In [1]: import numpy as np

In [2]: import numpy.linalg as la

In [3]: np.set_printoptions(precision=3, suppress=True, linewidth=120, sign=" ")

In [4]: A = np.array([[-3, 0, 0, 0, 0, -5, 0],
   ...:     [0, 1, -2, 1, -5, 0, -3],
   ...:     [0, -1, 2, 3, 2, 0, 0],
   ...:     [0, -1, -4, -5, 0, 0, 1],
   ...:     [0, 0, -5, 3, 5, 0, 0],
   ...:     [-4, 0, 0, 0, 0, -2, 0],
   ...:     [0, -4, 3, 5, 3, 0, -4]])

In [5]: print(A)
[[-3  0  0  0  0 -5  0]
 [ 0  1 -2  1 -5  0 -3]
 [ 0 -1  2  3  2  0  0]
 [ 0 -1 -4 -5  0  0  1]
 [ 0  0 -5  3  5  0  0]
 [-4  0  0  0  0 -2  0]
 [ 0 -4  3  5  3  0 -4]]

In [6]: print(round(la.norm(A, 1), 3), round(float(la.norm(A, np.inf)), 3))
17.0 19.0

In [7]: print(la.norm(A, axis=1).argmax())
6

In [8]: print(round(la.norm(A[4] - A[6]), 3))
10.198

In [9]: rng = np.random.default_rng(86597)

In [10]: lab = rng.permutation(7)

In [11]: print(lab)
[ 0  1  2  5  3  6  4]

In [12]: M2 = A[lab][:, lab]

In [13]: print(np.trace(M2))
-6

In [14]: print(np.diag(M2))
[-3  1  2 -2 -5 -4  5]

In [15]: print(M2)
[[-3  0  0 -5  0  0  0]
 [ 0  1 -2  0  1 -3 -5]
 [ 0 -1  2  0  3  0  2]
 [-4  0  0 -2  0  0  0]
 [ 0 -1 -4  0 -5  1  0]
 [ 0 -4  3  0  5 -4  3]
 [ 0  0 -5  0  3  0  5]]

In [16]: print(np.allclose(M2, A))
False

In [17]: x0 = np.array([0, 1, 2, 3, 0, 5, 3])

In [18]: print((M2 * x0).sum(axis=1))
[-15 -33   9  -6  -4  -9   5]

In [19]: print(M2 @ (2 * x0))
[-30 -66  18 -12  -8 -18  10]

In [20]: print((M2 @ x0).argmax())
2

In [21]: print(la.norm(M2 @ x0) <= la.norm(M2, 2) * la.norm(x0) + 1e-9)
True

In [22]: M2 = np.array([[3, -1, -3],
    ...:     [2, 3, 3],
    ...:     [-2, 2, -3],
    ...:     [-2, 3, 2],
    ...:     [2, 2, 3],
    ...:     [0, -3, 1],
    ...:     [-2, -2, -3]])

In [23]: print(np.einsum("ik,kj->ji", A, M2))
[[ -9   0  -8  14  14 -12 -10]
 [ 18  -2  14 -28   9  10  23]
 [  4   5   3  -4  36  10  10]]

In [24]: print(A @ M2)
[[ -9  18   4]
 [  0  -2   5]
 [ -8  14   3]
 [ 14 -28  -4]
 [ 14   9  36]
 [-12  10  10]
 [-10  23  10]]

In [25]: print(la.matrix_rank(A @ M2))
3

In [26]: print(np.einsum("ij,ij->i", A, A))
[ 34  40  18  43  59  20  75]

In [27]: assert A == A.T
---------------------------------------------------------------------------
ValueError                                Traceback (most recent call last)
Cell In[27], line 1
----> 1 assert A == A.T

ValueError: The truth value of an array with more than one element is ambiguous. Use a.any() or a.all()

In [28]: print(np.allclose(A @ A.T, A.T @ A))
False

In [29]: print((A - A.T) / 2)
[[ 0.   0.   0.   0.   0.  -0.5  0. ]
 [ 0.   0.  -0.5  1.  -2.5  0.   0.5]
 [ 0.   0.5  0.   3.5  3.5  0.  -1.5]
 [ 0.  -1.  -3.5  0.  -1.5  0.  -2. ]
 [ 0.   2.5 -3.5  1.5  0.   0.  -1.5]
 [ 0.5  0.   0.   0.   0.   0.   0. ]
 [ 0.  -0.5  1.5  2.   1.5  0.   0. ]]

In [30]: print(np.allclose(A, A.T))
False

In [31]: print(la.matrix_power(A, 2))
[[ 29   0   0   0   0  25   0]
 [  0  14   6 -40 -43   0  10]
 [  0  -6 -16  -4  19   0   6]
 [  0   4  17  17   0   0  -6]
 [  0   2 -47 -15  15   0   3]
 [ 20   0   0   0   0  24   0]
 [  0   4 -33 -31  29   0  33]]

In [32]: J = np.loadtxt("test13.csv", delimiter=",")

In [33]: print(J)
[[ 0.056  0.019 -0.094  0.056 -0.094 -0.056 -0.019  0.019 -0.056 -0.019 -0.094 -0.019 -0.056 -0.056 -0.094  0.019]
 [ 0.019  0.006 -0.031  0.019 -0.031 -0.019 -0.006  0.006 -0.019 -0.006 -0.031 -0.006 -0.019 -0.019 -0.031  0.006]
 [-0.094 -0.031  0.156 -0.094  0.156  0.094  0.031 -0.031  0.094  0.031  0.156  0.031  0.094  0.094  0.156 -0.031]
 [ 0.056  0.019 -0.094  0.056 -0.094 -0.056 -0.019  0.019 -0.056 -0.019 -0.094 -0.019 -0.056 -0.056 -0.094  0.019]
 [-0.094 -0.031  0.156 -0.094  0.156  0.094  0.031 -0.031  0.094  0.031  0.156  0.031  0.094  0.094  0.156 -0.031]
 [-0.056 -0.019  0.094 -0.056  0.094  0.056  0.019 -0.019  0.056  0.019  0.094  0.019  0.056  0.056  0.094 -0.019]
 [-0.019 -0.006  0.031 -0.019  0.031  0.019  0.006 -0.006  0.019  0.006  0.031  0.006  0.019  0.019  0.031 -0.006]
 [ 0.019  0.006 -0.031  0.019 -0.031 -0.019 -0.006  0.006 -0.019 -0.006 -0.031 -0.006 -0.019 -0.019 -0.031  0.006]
 [-0.056 -0.019  0.094 -0.056  0.094  0.056  0.019 -0.019  0.056  0.019  0.094  0.019  0.056  0.056  0.094 -0.019]
 [-0.019 -0.006  0.031 -0.019  0.031  0.019  0.006 -0.006  0.019  0.006  0.031  0.006  0.019  0.019  0.031 -0.006]
 [-0.094 -0.031  0.156 -0.094  0.156  0.094  0.031 -0.031  0.094  0.031  0.156  0.031  0.094  0.094  0.156 -0.031]
 [-0.019 -0.006  0.031 -0.019  0.031  0.019  0.006 -0.006  0.019  0.006  0.031  0.006  0.019  0.019  0.031 -0.006]
 [-0.056 -0.019  0.094 -0.056  0.094  0.056  0.019 -0.019  0.056  0.019  0.094  0.019  0.056  0.056  0.094 -0.019]
 [-0.056 -0.019  0.094 -0.056  0.094  0.056  0.019 -0.019  0.056  0.019  0.094  0.019  0.056  0.056  0.094 -0.019]
 [-0.094 -0.031  0.156 -0.094  0.156  0.094  0.031 -0.031  0.094  0.031  0.156  0.031  0.094  0.094  0.156 -0.031]
 [ 0.019  0.006 -0.031  0.019 -0.031 -0.019 -0.006  0.006 -0.019 -0.006 -0.031 -0.006 -0.019 -0.019 -0.031  0.006]]

In [34]: U, sv, vt = la.svd(J)

In [35]: print(sv.round(3) + 0)
[ 1.  0.  0.  0.  0.  0.  0.  0.  0.  0.  0.  0.  0.  0.  0.  0.]

In [36]: print(np.argmax(sv[:-1] / (sv[1:] + 1e-6)) + 1)
1

In [37]: M2 = U[:, :1] @ np.diag(sv[:1]) @ vt[:1]

In [38]: print(np.round(la.norm(J - M2) / la.norm(J), 3))
0.0

In [39]: print(np.round(np.abs(J - M2).max(), 3))
0.0
